% python3 -q
>>> import numpy as np
>>> from numpy import linalg as LA
>>> np.set_printoptions(precision=2, suppress=True, linewidth=120, legacy="1.25")
>>> A = np.load("x.npy")
>>> A
array([[-4,  4,  2],
       [-4,  4,  5],
       [-1,  1,  0]])
>>> rank = LA.matrix_rank(A)
>>> rank
2
>>> N = LA.svd(A)[2][rank:].T
>>> np.round(A @ N, 2) + 0
array([[0.],
       [0.],
       [0.]])
>>> np.round(N[:, 0] / N[np.abs(N[:, 0]).round(6).argmax(), 0], 2) + 0
array([1., 1., 0.])
>>> np.allclose(A @ N, 0)
True
>>> [int(LA.matrix_rank(A[:i])) for i in range(1, len(A) + 1)]
[1, 2, 2]
>>> np.round(N @ N.T, 2) + 0
array([[0.5, 0.5, 0. ],
       [0.5, 0.5, 0. ],
       [0. , 0. , 0. ]])
>>> round(LA.norm(A, 2) / LA.norm(A), 2)
0.98
>>> other = np.array([[1, -1, -1, -1, 1],
...     [3, -3, 1, 2, 3],
...     [0, 2, -2, -1, 1],
...     [-2, -2, -1, 3, 3],
...     [-2, 2, 1, -1, 2]])
>>> X = np.triu(other, 1)
>>> X
array([[ 0, -1, -1, -1,  1],
       [ 0,  0,  1,  2,  3],
       [ 0,  0,  0, -1,  1],
       [ 0,  0,  0,  0,  3],
       [ 0,  0,  0,  0,  0]])
>>> X @ X
array([[ 0,  0, -1, -1, -7],
       [ 0,  0,  0, -1,  7],
       [ 0,  0,  0,  0, -3],
       [ 0,  0,  0,  0,  0],
       [ 0,  0,  0,  0,  0]])
>>> M = np.loadtxt("w.csv", delimiter=",")
>>> M
array([[-2.,  1.,  0.],
       [ 0., -2.,  1.],
       [ 0.,  0., -2.]])
>>> hat = np.triu(np.array([[5, 3, -2, -1, 5],
...     [2, 5, 2, 0, -1],
...     [-2, 2, 4, -3, 0],
...     [5, 1, -3, 2, 1],
...     [0, -2, -2, 4, -2]]), 1) + np.eye(5)
>>> other = hat @ X @ LA.inv(hat)
>>> LA.matrix_rank(other)
4
>>> np.poly(other)
array([1., 0., 0., 0., 0., 0.])
>>> other
array([[  0.,  -1.,   4.,  19., -15.],
       [  0.,   0.,   1.,   3.,   2.],
       [  0.,   0.,   0.,  -1.,  -7.],
       [  0.,   0.,   0.,   0.,   3.],
       [  0.,   0.,   0.,   0.,   0.]])
>>> np.trace(other), np.trace(X)
(0.0, 0)
>>> np.round(LA.det(other), 2)
0.0
>>> def softmax(z):
...     e = np.exp(z - z.max(axis=-1, keepdims=True))
...     return e / e.sum(axis=-1, keepdims=True)
... 
>>> softmax(M).sum(axis=1)
array([1., 1., 1.])
>>> scores = M @ M.T / np.sqrt(3)
>>> softmax(scores + np.triu(np.full(scores.shape, -np.inf), 1))
array([[1.  , 0.  , 0.  ],
       [0.02, 0.98, 0.  ],
       [0.09, 0.03, 0.88]])
>>> u = np.array([1, -2, 2])
>>> np.correlate(X[3], X[0], "full")
array([ 0,  0,  0,  0,  3, -3, -3, -3,  0])
>>> np.cross(X[3, :3], X[0, :3])
array([0, 0, 0])
>>> np.polyval(u, X[3])
array([2, 2, 2, 2, 5])
>>> mat = np.load("block2.npy")
>>> mat
array([[-2.,  3.],
       [ 0.,  2.]])
>>> evals, vecs = LA.eig(mat)
>>> mat @ vecs[:, 0] - evals[0] * vecs[:, 0]
array([0., 0.])
>>> np.prod(evals)
-4.0
>>> np.einsum("ii->", mat)
0.0
>>> round(LA.det(mat[::-1]), 2)
4.0
>>> np.einsum("ij,ji->", mat, mat)
8.0
>>> other = LA.inv(mat)
>>> np.round(LA.cond(mat), 2)
4.0
>>> other
array([[-0.5 ,  0.75],
       [ 0.  ,  0.5 ]])
>>> mat @ other
array([[1., 0.],
       [0., 1.]])
>>> q, Rm = LA.qr(mat)
>>> np.trace(q @ q.T)
2.0
>>> q.shape, Rm.shape
((2, 2), (2, 2))
>>> abs(Rm[0, 0]), np.round(LA.norm(mat[:, 0]), 2)
(2.0, 2.0)
>>> q.T @ q
array([[1., 0.],
       [0., 1.]])
>>> arr = np.array([[-2.1, 0.48, -3.42],
...     [-1.87, -2.54, 1.15],
...     [-0.05, 0.83, -3.27],
...     [-1.97, -2.97, 3.48],
...     [0.36, -2.58, 2.69],
...     [-1.2, -3.18, 1.32],
...     [-1.85, 3.65, 3.44],
...     [-0.27, 6.29, -0.92],
...     [-2.16, -0.68, -4.1],
...     [-2.55, -1.73, 1.1],
...     [0.04, 0.17, 1.08],
...     [0.4, 3.41, -1.22]])
>>> arr
array([[-2.1 ,  0.48, -3.42],
       [-1.87, -2.54,  1.15],
       [-0.05,  0.83, -3.27],
       [-1.97, -2.97,  3.48],
       [ 0.36, -2.58,  2.69],
       [-1.2 , -3.18,  1.32],
       [-1.85,  3.65,  3.44],
       [-0.27,  6.29, -0.92],
       [-2.16, -0.68, -4.1 ],
       [-2.55, -1.73,  1.1 ],
       [ 0.04,  0.17,  1.08],
       [ 0.4 ,  3.41, -1.22]])
>>> t3 = np.stack([arr, 2 * arr, arr[::-1]])
>>> np.einsum("bij,cij->bc", t3, t3)
array([[ 207.3 ,  414.6 ,  -61.68],
       [ 414.6 ,  829.2 , -123.36],
       [ -61.68, -123.36,  207.3 ]])
>>> W = np.array([[-3, 1, -1, 2], [0, 0, -3, 2], [0, 1, 3, 2]])
>>> b = np.array([2, 1, 1, 2])
>>> H = np.maximum(arr @ W + b, 0)
>>> LA.matrix_rank(H)
4
>>> Z = np.array([[0, 2], [-3, 4], [-1, -3], [-2, 2]])
>>> W @ Z
array([[ -6,   5],
       [ -1,  13],
       [-10,  -1]])
>>> G = np.cov(arr, rowvar=False)
>>> np.round(np.corrcoef(arr[:, 2], arr[:, 1])[0, 1], 2)
-0.28
>>> arr.std(axis=0)
array([1.07, 2.9 , 2.55])
>>> G
array([[ 1.24,  1.14, -0.12],
       [ 1.14,  9.17, -2.29],
       [-0.12, -2.29,  7.09]])
>>> W0 = np.array([[1, 1, 1, 1], [1, 1, 1, 1], [1, 1, 1, 1], [1, 1, 1, 1]])
>>> U, sv, vt = LA.svd(W0)
>>> sv.round(2) + 0
array([4., 0., 0., 0.])
>>> np.argmax(sv[:-1] / (sv[1:] + 1e-6)) + 1
1
>>> other = U[:, :1] @ np.diag(sv[:1]) @ vt[:1]
>>> round(np.abs(W0 - other).max(), 2)
0.0
>>> LA.matrix_rank(W0, rtol=0.05)
1
>>> round(LA.norm(W0 - other, 2), 2), np.round(sv[1], 2)
(0.0, 0.0)
>>> round(float(LA.norm(W0 - other) / LA.norm(W0)), 2)
0.0
>>> LA.matrix_rank(other)
1
>>> other
array([[1., 1., 1., 1.],
       [1., 1., 1., 1.],
       [1., 1., 1., 1.],
       [1., 1., 1., 1.]])
>>> other = W0[0, 0] * W0[1:] - np.outer(W0[1:, 0], W0[0])
>>> other
array([[0, 0, 0, 0],
       [0, 0, 0, 0],
       [0, 0, 0, 0]])
>>> W0[:, 0] / W0[0, 0]
array([1., 1., 1., 1.])
>>> np.flatnonzero(~other.round(6).any(axis=1))
array([0, 1, 2])
>>> m1 = np.load("data.npy")
>>> m1
array([[ 4.06, -2.15, -1.92, -3.85],
       [ 4.08, -2.12, -2.13, -4.02],
       [ 6.14, -3.03, -2.85, -5.92],
       [-6.05,  2.97,  2.86,  6.07],
       [-4.11,  1.89,  2.03,  4.06]])
>>> W = np.array([[1, 3], [0, 0], [1, 3], [-2, 1]])
>>> b = np.array([-1, 0])
>>> H = np.maximum(m1 @ W + b, 0)
>>> H
array([[ 8.84,  2.57],
       [ 8.99,  1.83],
       [14.13,  3.95],
       [ 0.  ,  0.  ],
       [ 0.  ,  0.  ]])
>>> (H > 0).astype(int)
array([[1, 1],
       [1, 1],
       [1, 1],
       [0, 0],
       [0, 0]])
>>> Z = np.array([[2, 1], [-2, 1]])
>>> H @ Z
array([[12.54, 11.41],
       [14.32, 10.82],
       [20.36, 18.08],
       [ 0.  ,  0.  ],
       [ 0.  ,  0.  ]])
>>> U, sv, vt = LA.svd(m1)
>>> sv
array([17.4 ,  0.27,  0.19,  0.11])
>>> other = U[:, :1] @ np.diag(sv[:1]) @ vt[:1]
>>> round(float(LA.norm(m1 - other) / LA.norm(m1)), 2)
0.02
>>> round(np.abs(m1 - other).max(), 2)
0.15
>>> LA.matrix_rank(m1, rtol=0.05)
1
>>> round(np.log10(LA.cond(m1)))
2
>>> np.abs(LA.svd(m1)[2][-1])
array([0.67, 0.45, 0.19, 0.55])
>>> np.round(LA.norm(m1, 2) / LA.norm(m1), 2)
1.0
>>> np.argsort(-LA.norm(m1, axis=0).round(6), kind="stable")[:3]
array([0, 3, 1])
>>> feats = np.load("mat.npy")
>>> feats
array([[ 12, -12,  -8,   8],
       [-18,  -6,  12,   4],
       [-18,  18,  14, -14],
       [ 27,   9, -21,  -7]])
>>> evals, vecs = LA.eig(feats)
>>> np.round(feats @ vecs[:, 0] - evals[0] * vecs[:, 0], 2) + 0
array([0., 0., 0., 0.])
>>> np.sort(LA.eigvals(feats @ feats))
array([   1.29,    2.61,  882.26, 1782.84])
>>> np.sort(LA.eigvals(LA.inv(feats)))
array([-0.88, -0.03,  0.02,  0.62])
>>> U, sv, vt = LA.svd(feats, full_matrices=False)
>>> np.round(U.T @ U, 2) + 0
array([[1., 0., 0., 0.],
       [0., 1., 0., 0.],
       [0., 0., 1., 0.],
       [0., 0., 0., 1.]])
>>> np.abs(U[:, 0]).round(6).argmax()
3
>>> (sv > 1e-8).sum()
4
>>> np.abs(vt[0])
array([0.8 , 0.1 , 0.59, 0.07])
>>> sv
array([48.84, 29.78,  1.61,  0.98])
>>> np.round(vt @ vt.T, 2) + 0
array([[1., 0., 0., 0.],
       [0., 1., 0., 0.],
       [0., 0., 1., 0.],
       [0., 0., 0., 1.]])
>>> U.shape, sv.shape, vt.shape
((4, 4), (4,), (4, 4))
>>> round(np.sqrt((sv ** 2).sum()), 2), round(float(LA.norm(feats)), 2)
(57.24, 57.24)
>>> np.round(U.T @ feats @ vt.T, 2) + 0
array([[48.84,  0.  ,  0.  ,  0.  ],
       [ 0.  , 29.78,  0.  ,  0.  ],
       [ 0.  ,  0.  ,  1.61,  0.  ],
       [ 0.  ,  0.  ,  0.  ,  0.98]])
>>> other = feats[0, 0] * feats[1:] - np.outer(feats[1:, 0], feats[0])
>>> other
array([[   0, -288,    0,  192],
       [   0,    0,   24,  -24],
       [   0,  432,  -36, -300]])
>>> feats[:, 0] / feats[0, 0]
array([ 1.  , -1.5 , -1.5 ,  2.25])
>>> LA.matrix_rank(other), LA.matrix_rank(feats)
(3, 4)
>>> np.flatnonzero(~other.round(6).any(axis=1))
array([], dtype=int64)
